$ ipython --no-banner

In [1]: import numpy as np

In [2]: import numpy.linalg as la

In [3]: np.set_printoptions(suppress=True, linewidth=160)

In [4]: K = np.load("x.npy")

In [5]: K
Out[5]: 
array([[3., 1., 1., 1., 1., 1., 1., 1., 1., 1.],
       [1., 3., 1., 1., 1., 1., 1., 1., 1., 1.],
       [1., 1., 3., 1., 1., 1., 1., 1., 1., 1.],
       [1., 1., 1., 3., 1., 1., 1., 1., 1., 1.],
       [1., 1., 1., 1., 3., 1., 1., 1., 1., 1.],
       [1., 1., 1., 1., 1., 3., 1., 1., 1., 1.],
       [1., 1., 1., 1., 1., 1., 3., 1., 1., 1.],
       [1., 1., 1., 1., 1., 1., 1., 3., 1., 1.],
       [1., 1., 1., 1., 1., 1., 1., 1., 3., 1.],
       [1., 1., 1., 1., 1., 1., 1., 1., 1., 3.]])

In [6]: vals, V = la.eigh(K)

In [7]: (vals > 1e-8).sum(), (vals < -1e-8).sum()
Out[7]: (np.int64(10), np.int64(0))

In [8]: np.round(la.eigvalsh(K @ K), 2)
Out[8]: array([  4.,   4.,   4.,   4.,   4.,   4.,   4.,   4.,   4., 144.])

In [9]: np.round(V.T @ K @ V, 2) + 0
Out[9]: 
array([[ 2.,  0.,  0.,  0.,  0.,  0.,  0.,  0.,  0.,  0.],
       [ 0.,  2.,  0.,  0.,  0.,  0.,  0.,  0.,  0.,  0.],
       [ 0.,  0.,  2.,  0.,  0.,  0.,  0.,  0.,  0.,  0.],
       [ 0.,  0.,  0.,  2.,  0.,  0.,  0.,  0.,  0.,  0.],
       [ 0.,  0.,  0.,  0.,  2.,  0.,  0.,  0.,  0.,  0.],
       [ 0.,  0.,  0.,  0.,  0.,  2.,  0.,  0.,  0.,  0.],
       [ 0.,  0.,  0.,  0.,  0.,  0.,  2.,  0.,  0.,  0.],
       [ 0.,  0.,  0.,  0.,  0.,  0.,  0.,  2.,  0.,  0.],
       [ 0.,  0.,  0.,  0.,  0.,  0.,  0.,  0.,  2.,  0.],
       [ 0.,  0.,  0.,  0.,  0.,  0.,  0.,  0.,  0., 12.]])

In [10]: np.unique(vals.round(6) + 0, return_counts=True)[1]
Out[10]: array([9, 1])

In [11]: vals.sum(), np.trace(K)
Out[11]: (np.float64(30.0), np.float64(30.0))

In [12]: np.round(la.svd(K, compute_uv=False), 2)
Out[12]: array([12.,  2.,  2.,  2.,  2.,  2.,  2.,  2.,  2.,  2.])

In [13]: np.round(V.T @ V, 2) + 0
Out[13]: 
array([[1., 0., 0., 0., 0., 0., 0., 0., 0., 0.],
       [0., 1., 0., 0., 0., 0., 0., 0., 0., 0.],
       [0., 0., 1., 0., 0., 0., 0., 0., 0., 0.],
       [0., 0., 0., 1., 0., 0., 0., 0., 0., 0.],
       [0., 0., 0., 0., 1., 0., 0., 0., 0., 0.],
       [0., 0., 0., 0., 0., 1., 0., 0., 0., 0.],
       [0., 0., 0., 0., 0., 0., 1., 0., 0., 0.],
       [0., 0., 0., 0., 0., 0., 0., 1., 0., 0.],
       [0., 0., 0., 0., 0., 0., 0., 0., 1., 0.],
       [0., 0., 0., 0., 0., 0., 0., 0., 0., 1.]])

In [14]: np.round(V @ np.diag(vals) @ V.T, 2)
Out[14]: 
array([[3., 1., 1., 1., 1., 1., 1., 1., 1., 1.],
       [1., 3., 1., 1., 1., 1., 1., 1., 1., 1.],
       [1., 1., 3., 1., 1., 1., 1., 1., 1., 1.],
       [1., 1., 1., 3., 1., 1., 1., 1., 1., 1.],
       [1., 1., 1., 1., 3., 1., 1., 1., 1., 1.],
       [1., 1., 1., 1., 1., 3., 1., 1., 1., 1.],
       [1., 1., 1., 1., 1., 1., 3., 1., 1., 1.],
       [1., 1., 1., 1., 1., 1., 1., 3., 1., 1.],
       [1., 1., 1., 1., 1., 1., 1., 1., 3., 1.],
       [1., 1., 1., 1., 1., 1., 1., 1., 1., 3.]])
